% python3 -q
>>> import numpy as np
>>> np.set_printoptions(suppress=True, linewidth=200)
>>> def tidy(a):
...     return np.round(a, 2) + 0
... 
>>> F = np.array([[0, 1, 0, 1], [-3, 3, 3, 2], [-12, 13, 12, 9]])
>>> def softmax(z):
...     e = np.exp(z - z.max(axis=-1, keepdims=True))
...     return e / e.sum(axis=-1, keepdims=True)
... 
>>> tidy(softmax(F[1] + 5))
array([0.  , 0.42, 0.42, 0.16])
>>> scores = F @ F.T / np.sqrt(4)
>>> tidy(softmax(scores))
array([[0., 0., 1.],
       [0., 0., 1.],
       [0., 0., 1.]])
>>> tidy(softmax(scores + np.triu(np.full(scores.shape, -np.inf), 1)))
array([[1., 0., 0.],
       [0., 1., 0.],
       [0., 0., 1.]])
>>> softmax(scores)[1] @ F
array([-12.,  13.,  12.,   9.])
>>> np.unique(F.round(6), axis=0).shape
(3, 4)
>>> tidy(F @ np.linalg.pinv(F) @ F)
array([[  0.,   1.,   0.,   1.],
       [ -3.,   3.,   3.,   2.],
       [-12.,  13.,  12.,   9.]])
>>> np.linalg.lstsq(F[:-1].T, F[-1])[2]
np.int32(2)
>>> left, s, Vt = np.linalg.svd(F)
>>> V = Vt[:(s > 1e-8).sum()]
>>> rng = np.random.default_rng(972)
>>> vec = F[0] + 4 * F[1] + rng.integers(2) * np.eye(4)[2]
>>> vec
array([-12.,  13.,  12.,   9.])
>>> np.linalg.matrix_rank(np.vstack([F, vec]))
np.int64(2)
>>> print(tidy(V.T @ V))
[[ 0.49 -0.08 -0.49  0.08]
 [-0.08  0.51  0.08  0.49]
 [-0.49  0.08  0.49 -0.08]
 [ 0.08  0.49 -0.08  0.51]]
>>> arr = np.array([[-0.4, -1.8, 1.0, -0.9],
...     [1.5, 0.2, 0.1, 2.3],
...     [0.6, 0.3, 1.1, -0.4],
...     [0.8, 0.6, 0.3, 0.1],
...     [-1.1, -0.2, -0.5, -0.1]])
>>> arr[2] = arr[0] + 0.3 * rng.normal(size=4)
>>> print(tidy(arr))
[[-0.4  -1.8   1.   -0.9 ]
 [ 1.5   0.2   0.1   2.3 ]
 [-0.43 -2.38  1.13 -1.  ]
 [ 0.8   0.6   0.3   0.1 ]
 [-1.1  -0.2  -0.5  -0.1 ]]
>>> other = np.array([[-2, -1, -3], [-2, 4, 4]])
>>> W2 = np.kron(other, arr)
>>> W2.shape
(10, 12)
>>> tidy(np.linalg.norm(W2, 2)), tidy(np.linalg.norm(other, 2) * np.linalg.norm(arr, 2))
(np.float64(25.94), np.float64(25.94))
>>> print(np.linalg.matrix_rank(W2))
8
>>> f = np.array([-3, 3, 3])
>>> tidy(np.cross(arr[2, :3], arr[0, :3]))
array([-0.35, -0.02, -0.18])
>>> tidy(np.convolve(arr[2], f))
array([  1.28,   5.85, -11.8 ,  -0.75,   0.37,  -3.01])
>>> mat = np.load("x.npy")
>>> print(mat)
[[ 3.  5.  0.  0.]
 [ 5.  2.  5.  0.]
 [ 0.  5.  3.  5.]
 [ 0.  0.  5. -1.]]
>>> (mat - mat.T) / 2
array([[0., 0., 0., 0.],
       [0., 0., 0., 0.],
       [0., 0., 0., 0.],
       [0., 0., 0., 0.]])
>>> np.allclose(mat @ mat.T, mat.T @ mat)
True
>>> A = np.tril(np.array([[2, 3, 0, 3, 0],
...     [3, 1, 0, 3, 1],
...     [0, 2, 0, 3, 0],
...     [3, 2, 1, 1, 0],
...     [2, 0, 2, 0, 0]]), -1) + np.eye(5, dtype=int)
>>> A
array([[1, 0, 0, 0, 0],
       [3, 1, 0, 0, 0],
       [0, 2, 1, 0, 0],
       [3, 2, 1, 1, 0],
       [2, 0, 2, 0, 1]])
>>> [int(np.linalg.matrix_rank(np.linalg.matrix_power(A, p))) for p in range(1, 6)]
[5, 5, 5, 5, 5]
>>> np.linalg.matrix_rank(A - A[0, 0] * np.eye(5))
np.int64(3)
>>> W = np.array([[1, 0], [0, 0], [0, 0], [0, 2], [1, 0]])
>>> coef = np.array([3, 3])
>>> H = np.maximum(A @ W + coef, 0)
>>> (H > 0).mean(axis=0)
array([1., 1.])
>>> np.linalg.matrix_rank(H)
np.int64(2)
>>> W2 = np.array([[-1, 5], [5, 2]])
>>> print((H @ W2).round(6).argmax(axis=1))
[1 1 1 1 1]
>>> H @ W2
array([[11, 26],
       [ 9, 36],
       [12, 21],
       [19, 40],
       [ 9, 36]])
>>> print(W @ W2)
[[-1  5]
 [ 0  0]
 [ 0  0]
 [10  4]
 [-1  5]]
>>> other = np.array([[-4, -7, 3], [-6, -7, -9], [-8, 5, 7], [-9, -8, 0], [-1, -7, -5]])
>>> other.T @ A.T
array([[ -4, -18, -20, -41, -25],
       [ -7, -28,  -9, -38, -11],
       [  3,   0, -11,  -2,  15]])
>>> np.einsum("ij,ij->i", A, A)
array([ 1, 10,  5, 15,  9])
>>> np.linalg.matrix_rank(np.vstack([A, other.T]))
np.int64(5)
>>> np.einsum("ik,kj->ji", A, other)
array([[ -4, -18, -20, -41, -25],
       [ -7, -28,  -9, -38, -11],
       [  3,   0, -11,  -2,  15]])
>>> np.linalg.matrix_rank(A @ other)
np.int64(3)
>>> np.vstack([A, other.T]).shape
(8, 5)
>>> f = np.array([0, -1, -1, -1, 2])
>>> other = A + np.outer(f, np.eye(5)[4])
>>> tidy(np.linalg.det(other) / np.linalg.det(A)), tidy(1 + np.linalg.solve(A, f)[4])
(np.float64(1.0), np.float64(1.0))
>>> np.linalg.matrix_rank(other - A)
np.int64(1)
>>> print(other)
[[ 1.  0.  0.  0.  0.]
 [ 3.  1.  0.  0. -1.]
 [ 0.  2.  1.  0. -1.]
 [ 3.  2.  1.  1. -1.]
 [ 2.  0.  2.  0.  3.]]
>>> m1 = np.loadtxt("test9.csv", delimiter=",")
>>> m1
array([[-2.,  0.,  2., -1.],
       [ 0.,  0.,  0.,  0.],
       [ 0.,  0.,  0.,  0.],
       [ 0.,  0.,  0.,  0.],
       [ 0.,  1.,  2., -2.],
       [ 0.,  2.,  0.,  1.],
       [ 0.,  1.,  1., -2.],
       [-2.,  3.,  3., -2.],
       [-2.,  0.,  2., -1.],
       [ 0.,  3.,  2., -1.],
       [ 0.,  3.,  2., -1.],
       [-2.,  0.,  1., -1.],
       [ 0.,  0.,  0.,  0.],
       [ 0.,  0.,  0.,  0.],
       [-2.,  0.,  1., -1.],
       [ 0.,  2.,  0.,  1.],
       [-2.,  0.,  2., -1.],
       [ 0.,  2., -1.,  1.],
       [ 0.,  0.,  0.,  0.],
       [-2.,  2.,  1.,  0.],
       [-2.,  2.,  2.,  0.]])
>>> other = m1 + rng.integers(-2, 3, (21, 3)) @ rng.integers(-2, 3, (3, 4))
>>> other
array([[ -4.,  -1.,   2.,   3.],
       [  0.,  -1.,   2.,  -1.],
       [ -2.,  -2.,   2.,   0.],
       [ -2.,  -3.,   4.,   1.],
       [ -4.,  -4.,   8.,   1.],
       [  0.,   0.,   4.,  -1.],
       [  4.,   3.,   1.,  -8.],
       [ -4.,   3.,   1.,   0.],
       [ -4.,  -4.,   8.,   1.],
       [ -2.,  -2.,  10.,  -1.],
       [ -2.,  -2.,  10.,  -1.],
       [ -2.,  -2.,   5.,  -3.],
       [ -2.,  -5.,   8.,   1.],
       [  0.,   0.,   0.,  -1.],
       [ -4.,  -1.,   1.,   1.],
       [ -2.,   2.,  -2.,   3.],
       [  0.,   0.,   4.,  -4.],
       [  0.,   0.,   3.,  -1.],
       [  0.,   4.,  -8.,   2.],
       [  2.,  10., -11.,  -2.],
       [  0.,   3.,   2.,  -3.]])
>>> tidy(np.linalg.svd(other - m1, compute_uv=False))
array([28.61, 13.24,  2.44,  0.  ])
>>> other - m1
array([[ -2.,  -1.,   0.,   4.],
       [  0.,  -1.,   2.,  -1.],
       [ -2.,  -2.,   2.,   0.],
       [ -2.,  -3.,   4.,   1.],
       [ -4.,  -5.,   6.,   3.],
       [  0.,  -2.,   4.,  -2.],
       [  4.,   2.,   0.,  -6.],
       [ -2.,   0.,  -2.,   2.],
       [ -2.,  -4.,   6.,   2.],
       [ -2.,  -5.,   8.,   0.],
       [ -2.,  -5.,   8.,   0.],
       [  0.,  -2.,   4.,  -2.],
       [ -2.,  -5.,   8.,   1.],
       [  0.,   0.,   0.,  -1.],
       [ -2.,  -1.,   0.,   2.],
       [ -2.,   0.,  -2.,   2.],
       [  2.,   0.,   2.,  -3.],
       [  0.,  -2.,   4.,  -2.],
       [  0.,   4.,  -8.,   2.],
       [  4.,   8., -12.,  -2.],
       [  2.,   1.,   0.,  -3.]])
>>> np.linalg.matrix_rank(other - m1, tol=1e-8)
np.int64(3)
>>> other = np.c_[m1[:, :1] @ np.array([[-4]]), np.array([-5, 4, 4, 1, 5, 2, 0, 5, 0, 1, 2, 1, 0, -2, -2, 2, 0, 2, 4, 1, 4])]
>>> other
array([[ 8., -5.],
       [ 0.,  4.],
       [ 0.,  4.],
       [ 0.,  1.],
       [ 0.,  5.],
       [ 0.,  2.],
       [ 0.,  0.],
       [ 8.,  5.],
       [ 8.,  0.],
       [ 0.,  1.],
       [ 0.,  2.],
       [ 8.,  1.],
       [ 0.,  0.],
       [ 0., -2.],
       [ 8., -2.],
       [ 0.,  2.],
       [ 8.,  0.],
       [ 0.,  2.],
       [ 0.,  4.],
       [ 8.,  1.],
       [ 8.,  4.]])
>>> np.linalg.matrix_rank(other)
np.int64(2)
>>> tidy(np.linalg.lstsq(m1, other[:, 0])[0])
array([-4.,  0.,  0.,  0.])
>>> np.linalg.matrix_rank(np.c_[m1, other])
np.int64(5)
>>> vec = np.array([7, -5, -3, 4])
>>> rhs = m1 @ vec
>>> coef, lr = np.zeros(4), 1 / np.linalg.norm(m1, 2) ** 2
>>> for i in range(6):
...     coef -= lr * m1.T @ (m1 @ coef - rhs)
...     if i % 1 == 0: print(i, round(np.linalg.norm(m1 @ coef - rhs), 2))
... 
0 8.88
1 7.79
2 6.96
3 6.31
4 5.79
5 5.36
>>> tidy(np.linalg.cond(m1))
np.float64(7.32)
>>> tidy(coef)
array([ 5.36, -4.38, -5.33,  2.84])
>>> Ac = m1 - m1.mean(axis=0)
>>> left, s, Vt = np.linalg.svd(Ac, full_matrices=False)
>>> print(np.abs(left[:, 0]).argmax())
7
>>> np.searchsorted(np.cumsum(s ** 2) / (s ** 2).sum(), 0.9) + 1
np.int64(3)
>>> tidy(s ** 2 / (s ** 2).sum())
array([0.51, 0.33, 0.14, 0.02])
>>> print(tidy(Ac.mean(axis=0)))
[0. 0. 0. 0.]
>>> (np.sign(left[:, 0]) == np.sign(left[0, 0])).astype(int)
array([1, 0, 0, 0, 1, 0, 1, 1, 1, 1, 1, 1, 0, 0, 1, 0, 1, 0, 0, 1, 1])
>>> tidy((s ** 2).sum() ** 2 / (s ** 4).sum())
np.float64(2.56)
>>> print(tidy(Vt[0] * np.sign(Vt[0, np.abs(Vt[0]).argmax()])))
[-0.45  0.27  0.7  -0.49]
>>> X = np.array([[-4, 5, 2, 1], [4, -3, 0, 0], [3, 4, 3, -2], [1, 3, -4, -5]])
>>> X[0] = X[3]
>>> X
array([[ 1,  3, -4, -5],
       [ 4, -3,  0,  0],
       [ 3,  4,  3, -2],
       [ 1,  3, -4, -5]])
>>> left, s, Vt = np.linalg.svd(X)
>>> np.argmax(s[:-1] / (s[1:] + 1e-6)) + 1
np.int64(3)
>>> other = left[:, :3] @ np.diag(s[:3]) @ Vt[:3]
>>> tidy(np.linalg.norm(X - other, 2)), tidy(s[3])
(np.float64(0.0), np.float64(0.0))
>>> tidy(other)
array([[ 1.,  3., -4., -5.],
       [ 4., -3.,  0.,  0.],
       [ 3.,  4.,  3., -2.],
       [ 1.,  3., -4., -5.]])
>>> np.linalg.matrix_rank(other)
np.int64(3)
>>> lab = rng.permutation(4)
>>> lab
array([2, 0, 1, 3])
>>> other = mat[lab][:, lab]
>>> tidy(np.sort(np.abs(np.linalg.eigvals(other))))
array([ 1.93,  4.87,  6.26, 10.31])
>>> evals, V = np.linalg.eigh(mat)
>>> vec = np.array([1, 1, 1, 2])
>>> tidy(vec @ mat @ vec / (vec @ vec)), tidy(evals[0]), tidy(evals[-1])
(np.float64(6.29), np.float64(-6.26), np.float64(10.31))
>>> print((np.sign(V[:, -1].round(6)) == np.sign(V[0, -1].round(6))).astype(int))
[1 1 1 1]
>>> M = np.array([[-3.0, 1.0, 0.0, 0.0],
...     [0.0, -3.0, 1.0, 0.0],
...     [0.0, 0.0, -3.0, 1.0],
...     [0.0, 0.0, 0.0, -3.0]])
>>> lab = rng.permutation(4)
>>> lab
array([1, 3, 2, 0])
>>> other = M[lab][:, lab]
>>> np.allclose(other, M)
False
>>> tidy(np.sort(np.abs(np.linalg.eigvals(other))))
array([3., 3., 3., 3.])
>>> print(other)
[[-3.  0.  1.  0.]
 [ 0. -3.  0.  0.]
 [ 0.  1. -3.  0.]
 [ 1.  0.  0. -3.]]
>>> tidy(np.linalg.det(other)), tidy(np.linalg.det(M[lab]))
(np.float64(81.0), np.float64(81.0))
>>> W0 = np.tril(np.array([[-2, 1, 1], [2, 0, 1], [0, 1, 1]]), -1) + np.eye(3, dtype=int)
>>> W0
array([[1, 0, 0],
       [2, 1, 0],
       [0, 1, 1]])
>>> tidy(np.linalg.det(2 * W0)), tidy(np.linalg.det(W0))
(np.float64(8.0), np.float64(1.0))
>>> tidy(np.linalg.det(W0.T))
np.float64(1.0)
>>> tidy(np.linalg.det(W0[::-1]))
np.float64(-1.0)
>>> np.kron(np.eye(2, dtype=int), W0)
array([[1, 0, 0, 0, 0, 0],
       [2, 1, 0, 0, 0, 0],
       [0, 1, 1, 0, 0, 0],
       [0, 0, 0, 1, 0, 0],
       [0, 0, 0, 2, 1, 0],
       [0, 0, 0, 0, 1, 1]])
>>> vec = np.array([2, -2, 3])
>>> rhs = W0 @ vec
>>> rhs
array([2, 2, 1])
>>> tidy(np.linalg.solve(W0, rhs + W0[:, 1]))
array([ 2., -1.,  3.])
>>> tidy(np.linalg.solve(W0, W0[:, 2]))
array([0., 0., 1.])
>>> other = W0 / np.linalg.norm(W0, axis=1, keepdims=True)
>>> C2 = other @ other.T
>>> print((C2 - 2 * np.eye(3)).round(6).argmax(axis=1))
[1 0 1]
>>> tidy(C2)
array([[1.  , 0.89, 0.  ],
       [0.89, 1.  , 0.32],
       [0.  , 0.32, 1.  ]])
>>> (np.abs(C2) > 0.9).astype(int)
array([[1, 0, 0],
       [0, 1, 0],
       [0, 0, 1]])
